$ python -q
>>> import numpy as np
>>> import numpy.linalg as la
>>> np.set_printoptions(suppress=True, linewidth=100)
>>> data = np.vander(np.arange(7) - 2, 4, increasing=True)
>>> data
array([[ 1, -2,  4, -8],
       [ 1, -1,  1, -1],
       [ 1,  0,  0,  0],
       [ 1,  1,  1,  1],
       [ 1,  2,  4,  8],
       [ 1,  3,  9, 27],
       [ 1,  4, 16, 64]])
>>> other = np.c_[data[:, :2] @ np.array([[-3, -5], [2, 0]]), np.array([-1, 2, -3, -1, 2, 1, -3])]
>>> other
array([[-7, -5, -1],
       [-5, -5,  2],
       [-3, -5, -3],
       [-1, -5, -1],
       [ 1, -5,  2],
       [ 3, -5,  1],
       [ 5, -5, -3]])
>>> np.round(la.norm(la.qr(data)[0].T @ other, axis=0) ** 2 / ((other ** 2).sum(axis=0) + 1e-12), 3)
array([1.   , 1.   , 0.332])
>>> np.round(la.lstsq(data, other[:, 0])[0], 3) + 0
array([-3.,  2.,  0.,  0.])
>>> np.round(la.norm(other - data @ la.lstsq(data, other)[0], axis=0), 3) + 0
array([0.   , 0.   , 4.402])
>>> arr = np.load("a.npy")
>>> arr
array([[-3.277,  0.368,  3.182, -3.642,  2.101, -3.521,  3.057, -0.6  ],
       [-4.462,  3.941,  0.798, -2.841,  4.167, -3.96 ,  2.463, -0.334],
       [-1.163,  0.388,  1.445, -2.405,  2.086, -3.58 ,  2.242,  1.076],
       [ 2.572, -1.116,  0.256,  0.931, -1.839, -1.957,  3.358, -2.452],
       [-4.345,  3.727,  3.002, -1.71 ,  3.247, -1.727,  1.463, -0.693],
       [-5.63 ,  2.608,  3.567, -1.852,  3.045, -3.614,  3.603, -0.531],
       [ 1.886, -0.165,  2.812, -1.157, -3.113, -1.259,  4.709,  1.598],
       [ 1.234, -0.459,  2.449,  0.798, -1.257, -2.152,  4.014, -1.508],
       [ 2.161,  0.939,  0.831,  2.689, -1.996, -1.557,  1.075, -1.24 ],
       [-0.141, -0.299,  0.973, -1.014,  1.436, -2.041,  3.628,  0.083],
       [ 1.564,  1.087,  2.155, -0.148, -2.618, -2.41 ,  1.549,  0.769],
       [-0.627,  0.05 ,  0.571, -2.935,  2.761, -1.52 ,  3.042,  1.601],
       [ 3.019,  1.23 ,  1.407, -0.257, -1.963, -1.293,  3.453, -0.264],
       [-5.564,  0.668,  5.35 , -3.021,  1.824, -2.74 ,  1.534, -0.519],
       [-3.942,  0.865,  3.262, -2.916,  2.252, -3.76 ,  2.369, -1.116],
       [-7.166,  2.421,  3.096, -1.158,  3.879, -2.406,  2.814, -1.107],
       [ 5.193, -1.179,  1.003,  1.098, -3.072, -3.604,  3.098, -0.904],
       [ 3.294, -0.2  ,  1.406,  1.697, -3.714, -2.176,  2.5  , -1.981],
       [-0.396, -1.761, -0.316, -4.202,  3.116, -2.826,  3.334,  2.765],
       [-3.218,  1.909,  3.42 , -3.066,  3.175, -2.308,  4.481, -2.709],
       [-4.197,  1.116,  4.655, -1.018,  1.455, -2.278,  2.249, -1.645],
       [-3.564,  2.209,  1.459, -2.776,  1.863, -2.929,  2.085, -1.436],
       [ 0.9  , -2.472,  1.493, -2.637,  4.067, -0.849,  3.506,  0.844],
       [-5.902,  1.985,  2.851, -1.856,  3.514, -2.358,  2.198, -1.557],
       [-3.827,  2.841,  2.1  , -3.785,  2.919, -3.731,  3.343,  1.382],
       [ 3.687,  1.285,  0.025,  0.571, -2.427, -1.151,  1.136, -1.245],
       [-0.347, -3.347,  1.756, -1.745,  3.158, -5.118,  4.243,  2.232],
       [-1.294, -1.057,  2.842, -2.577,  3.055, -0.844,  1.137,  2.581],
       [ 0.688,  1.045,  2.407, -0.097, -2.848, -3.636,  1.99 , -0.045],
       [-6.093,  2.232,  2.468, -2.347,  2.709, -3.814,  3.17 , -0.163],
       [ 1.619, -1.263,  1.709, -0.172, -4.622, -2.707,  3.328, -0.338]])
>>> proj = arr @ la.solve(arr.T @ arr, arr.T)
>>> np.round(np.trace(proj), 3)
np.float64(8.0)
>>> la.matrix_rank(np.eye(31) - proj)
np.int64(23)
>>> np.allclose(proj @ proj, proj)
True
>>> print(np.round(proj @ arr[:, 5], 3))
[-3.521 -3.96  -3.58  -1.957 -1.727 -3.614 -1.259 -2.152 -1.557 -2.041 -2.41  -1.52  -1.293 -2.74
 -3.76  -2.406 -3.604 -2.176 -2.826 -2.308 -2.278 -2.929 -0.849 -2.358 -3.731 -1.151 -5.118 -0.844
 -3.636 -3.814 -2.707]
